$ python -q
>>> import numpy as np
>>> import numpy.linalg as la
>>> np.set_printoptions(precision=3, suppress=True, linewidth=120)
>>> J = np.load("block10.npy")
>>> J
array([[ 6,  3,  7,  5],
       [ 2,  9,  0,  7],
       [ 5,  7,  6,  7],
       [ 1,  6,  1,  6],
       [ 8,  1,  1,  0],
       [10, 21,  7, 19]])
>>> M2 = np.c_[J[:, :1] @ np.array([[5]]), np.array([4, -3, 4, -1, -2, -5])]
>>> M2
array([[30,  4],
       [10, -3],
       [25,  4],
       [ 5, -1],
       [40, -2],
       [50, -5]])
>>> la.matrix_rank(M2)
np.int64(2)
>>> np.round(la.norm(M2 - J @ la.lstsq(J, M2)[0], axis=0), 3) + 0
array([0.   , 2.258])
>>> np.round(la.lstsq(J, M2[:, 0])[0], 3) + 0
array([5., 0., 0., 0.])
>>> r0 = np.array([-2, -2, 0])
>>> np.correlate(J[2], J[5], "full")
array([ 95, 168, 268, 372, 245, 207,  70])
>>> np.array([np.convolve(row, r0, "same") for row in J])
array([[-18, -20, -24, -10],
       [-22, -18, -14, -14],
       [-24, -26, -26, -14],
       [-14, -14, -14, -12],
       [-18,  -4,  -2,   0],
       [-62, -56, -52, -38]])
>>> np.convolve(J[2], r0)
array([-10, -24, -26, -26, -14,   0])
>>> np.cross(J[2, :3], J[5, :3])
array([-77,  25,  35])
>>> def softmax(z):
...     e = np.exp(z - z.max(axis=-1, keepdims=True))
...     return e / e.sum(axis=-1, keepdims=True)
... 
>>> np.round(softmax(10 * J[0]), 3) + 0
array([0., 0., 1., 0.])
>>> att = J @ J.T / np.sqrt(4)
>>> softmax(att).round(6).argmax(axis=1)
array([5, 5, 5, 5, 5, 5])
>>> softmax(att)[0] @ J
array([10., 21.,  7., 19.])
>>> O, R = la.qr(J)
>>> np.round(abs(R[0, 0]), 3), round(float(la.norm(J[:, 0])), 3)
(np.float64(15.166), 15.166)
>>> np.round(O @ R, 3) + 0
array([[ 6.,  3.,  7.,  5.],
       [ 2.,  9.,  0.,  7.],
       [ 5.,  7.,  6.,  7.],
       [ 1.,  6.,  1.,  6.],
       [ 8.,  1.,  1.,  0.],
       [10., 21.,  7., 19.]])
>>> R
array([[-15.166, -19.452,  -9.957, -18.133],
       [  0.   , -15.448,  -1.51 , -13.548],
       [  0.   ,   0.   ,  -5.881,  -2.55 ],
       [  0.   ,   0.   ,   0.   ,  -1.071]])
>>> np.abs(np.diag(R))
array([15.166, 15.448,  5.881,  1.071])
>>> proj = J @ la.solve(J.T @ J, J.T)
>>> np.round(la.eigvalsh(proj), 3) + 0
array([0., 0., 1., 1., 1., 1.])
>>> proj @ J[:, 1]
array([ 3.,  9.,  7.,  6.,  1., 21.])
>>> np.diag(proj)
array([0.759, 0.332, 0.679, 0.548, 0.962, 0.72 ])
>>> feats = np.loadtxt("a.csv", delimiter=",")
>>> feats
array([[ -2.613, -22.803,  -8.903],
       [ -0.359, -20.758, -10.531],
       [ -1.396, -22.96 ,  -9.652],
       [ -1.413, -22.241,  -8.947],
       [-14.79 ,  -5.795,  -6.78 ],
       [-16.083,  -7.515,  -7.758],
       [-16.755,  -4.391,  -7.067],
       [ -3.017, -22.062,  -9.244],
       [ -2.154, -21.907, -10.69 ],
       [-16.004,  -3.819,  -7.172],
       [ -2.383, -20.494, -10.473],
       [ -0.975, -21.068,  -9.755],
       [-16.072,  -7.003,  -6.446],
       [ -0.376, -20.572, -11.712],
       [ -3.286, -22.422, -12.368],
       [ -3.574, -20.996, -10.313],
       [ -1.762, -20.619, -10.543],
       [-16.166,  -6.016,  -8.189],
       [ -2.218, -21.93 , -10.741],
       [ -2.422, -21.042,  -8.811],
       [-15.908,  -5.517,  -6.334],
       [ -2.72 , -23.003, -10.057],
       [ -3.102, -22.875,  -9.325]])
>>> C2 = np.cov(feats, rowvar=False)
>>> feats.std(axis=0)
array([6.433, 7.436, 1.647])
>>> np.argsort(-feats.std(axis=0).round(6), kind="stable")
array([1, 0, 2])
>>> C2.shape
(3, 3)
>>> np.polyfit(feats[:, 1], feats[:, 0], 1)
array([ -0.846, -20.589])
>>> la.eigvalsh(C2)[::-1]
array([101.973,   1.179,   0.761])
>>> cent = feats[[1, 11]].astype(float)
>>> for _ in range(4):
...     lab = la.norm(feats[:, None] - cent, axis=-1).argmin(axis=1)
...     cent = np.array([feats[lab == j].mean(axis=0) for j in range(2)])
... 
>>> lab
array([0, 0, 0, 0, 1, 1, 1, 0, 0, 1, 0, 0, 1, 0, 0, 0, 0, 1, 0, 0, 1, 0, 0])
>>> np.bincount(lab)
array([16,  7])
>>> np.abs(cent[1] - cent[0]).argmax()
np.int64(1)
>>> M2 = np.c_[feats[:, :2] @ np.array([[3, 0], [3, 1]]), np.array([-1, 2, 1, -1, 2, 1, -1, 0, 2, -1, 1, -1, -1, -1, 1, 2, 0, 1, -1, 2, 0, 1, 2])]
>>> M2
array([[-76.248, -22.803,  -1.   ],
       [-63.351, -20.758,   2.   ],
       [-73.068, -22.96 ,   1.   ],
       [-70.962, -22.241,  -1.   ],
       [-61.755,  -5.795,   2.   ],
       [-70.794,  -7.515,   1.   ],
       [-63.438,  -4.391,  -1.   ],
       [-75.237, -22.062,   0.   ],
       [-72.183, -21.907,   2.   ],
       [-59.469,  -3.819,  -1.   ],
       [-68.631, -20.494,   1.   ],
       [-66.129, -21.068,  -1.   ],
       [-69.225,  -7.003,  -1.   ],
       [-62.844, -20.572,  -1.   ],
       [-77.124, -22.422,   1.   ],
       [-73.71 , -20.996,   2.   ],
       [-67.143, -20.619,   0.   ],
       [-66.546,  -6.016,   1.   ],
       [-72.444, -21.93 ,  -1.   ],
       [-70.392, -21.042,   2.   ],
       [-64.275,  -5.517,   0.   ],
       [-77.169, -23.003,   1.   ],
       [-77.931, -22.875,   2.   ]])
>>> la.matrix_rank(np.c_[feats, M2])
np.int64(4)
>>> la.matrix_rank(M2)
np.int64(3)
>>> lab = M2[:, 2] > np.median(M2[:, 2])
>>> r0 = M2[lab].mean(axis=0) - M2[~lab].mean(axis=0)
>>> ((M2 - M2.mean(axis=0)) @ r0 > 0).astype(int)
array([1, 1, 1, 1, 0, 0, 0, 1, 1, 0, 1, 1, 0, 1, 1, 1, 1, 0, 1, 1, 0, 1, 1])
>>> r0
array([-0.431, -2.752,  2.118])
>>> Xs = (feats - feats.mean(axis=0)) / feats.std(axis=0)
>>> np.argwhere(np.abs(Xs) > 2)
array([], shape=(0, 2), dtype=int64)
>>> b = la.lstsq(np.delete(Xs, 2, axis=1), Xs[:, 2])[0]
>>> np.round(1 - np.var(Xs[:, 2] - np.delete(Xs, 2, axis=1) @ b), 3)
np.float64(0.708)
>>> b
array([-0.791,  0.052])
>>> W0 = np.loadtxt("arr.csv", delimiter=",")
>>> W0
array([[  0.01 ,   3.046,  -9.233,   0.007,  -3.9  ],
       [ -0.097,   5.05 , -15.486,   0.042,  -6.454],
       [ -0.038,   4.091, -12.403,   0.033,  -5.141],
       [  9.446,  -0.426, -15.016,  -2.496, -10.514],
       [  0.018,   5.063, -15.536,  -0.055,  -6.589],
       [  0.015,   0.048,   0.019,  -0.026,  -0.036],
       [  0.058,   5.068, -15.471,  -0.002,  -6.548],
       [  7.538,   0.618, -15.121,  -2.043,  -9.78 ],
       [  3.719,   1.851, -12.273,  -1.02 ,  -6.773],
       [ -0.005,  -0.008,  -0.037,   0.034,   0.061],
       [  7.662,  -0.462, -11.934,  -2.072,  -8.316],
       [  5.787,  -3.365,   0.363,  -1.532,  -2.355],
       [  9.509,  -3.45 ,  -5.662,  -2.496,  -6.561],
       [  7.634,  -2.43 ,  -5.778,  -1.987,  -5.792],
       [  1.925,  -0.045,  -3.079,  -0.484,  -2.114],
       [ -0.017,   0.027,   0.041,   0.089,  -0.071],
       [  3.826,  -1.121,  -2.835,  -0.952,  -2.838]])
>>> r0 = np.array([5, 5, -2])
>>> np.polyval(r0, W0[5])
array([-1.924, -1.748, -1.903, -2.127, -2.174])
>>> np.correlate(W0[5], W0[8], "full")
array([-0.102, -0.34 , -0.362, -0.405,  0.182,  0.569,  0.464, -0.163, -0.134])
>>> cent = W0[[2, 14]].astype(float)
>>> for _ in range(7):
...     lab = la.norm(W0[:, None] - cent, axis=-1).argmin(axis=1)
...     cent = np.array([W0[lab == j].mean(axis=0) for j in range(2)])
... 
>>> lab
array([0, 0, 0, 0, 0, 1, 0, 0, 0, 1, 0, 1, 1, 1, 1, 1, 1])
>>> np.abs(cent[1] - cent[0]).argmax()
np.int64(2)
>>> np.bincount(lab)
array([9, 8])
>>> vec = np.array([1, 2, -2, -3, 1])
>>> target = W0 @ vec
>>> la.lstsq(W0, target)[0]
array([ 1.,  2., -2., -3.,  1.])
>>> la.solve(W0.T @ W0, W0.T @ target)
array([ 1.,  2., -2., -3.,  1.])
>>> rng = np.random.default_rng(76846)
>>> target = target + 0.3 * rng.normal(size=17)
>>> target
array([20.627, 34.075, 27.579, 35.721, 35.079, -0.048, 34.692, 35.436, 28.29 ,  0.123, 29.141,  0.145, 15.294, 14.044,
        7.337, -0.703,  7.39 ])
>>> b, *_ = la.lstsq(W0, target)
>>> [round(float(la.norm(la.solve(W0.T @ W0 + lam * np.eye(5), W0.T @ target))), 2) for lam in (0, 1, 10, 100)]
[9.02, 1.99, 1.97, 1.89]
>>> proj = W0 @ la.solve(W0.T @ W0, W0.T)
>>> np.round(la.eigvalsh(proj), 3) + 0
array([0., 0., 0., 0., 0., 0., 0., 0., 0., 0., 0., 0., 1., 1., 1., 1., 1.])
>>> np.round(np.trace(proj), 3)
np.float64(5.0)
>>> F = np.load("sample5.npy")
>>> F
array([[1., 2., 0.],
       [2., 0., 2.],
       [0., 2., 1.]])
>>> vals, V = la.eig(F)
>>> np.sort(la.eigvals(la.inv(F)))
array([-0.422,  0.297,  1.   ])
>>> np.round(np.prod(vals), 3)
np.float64(-8.0)
>>> np.sort(la.eigvals(F @ F))
array([ 1.   ,  5.628, 11.372])
>>> np.round(F @ V[:, 0] - vals[0] * V[:, 0], 3) + 0
array([0., 0., 0.])
>>> vals
array([-2.372,  1.   ,  3.372])
>>> proj = np.triu(np.array([[1, 1, 0], [2, -2, -2], [-1, -1, 1]]), 1) + np.eye(3)
>>> M2 = proj @ F @ la.inv(proj)
>>> np.trace(M2), np.trace(F)
(np.float64(2.0), np.float64(2.0))
>>> np.poly(M2)
array([ 1., -2., -7.,  8.])
>>> la.matrix_rank(M2)
np.int64(3)
>>> r0 = np.array([-5, 0, -3])
>>> M2 = F + np.outer(r0, np.eye(3)[1])
>>> la.matrix_rank(la.inv(M2) - la.inv(F), tol=1e-8)
np.int64(1)
>>> M2
array([[ 1., -3.,  0.],
       [ 2.,  0.,  2.],
       [ 0., -1.,  1.]])
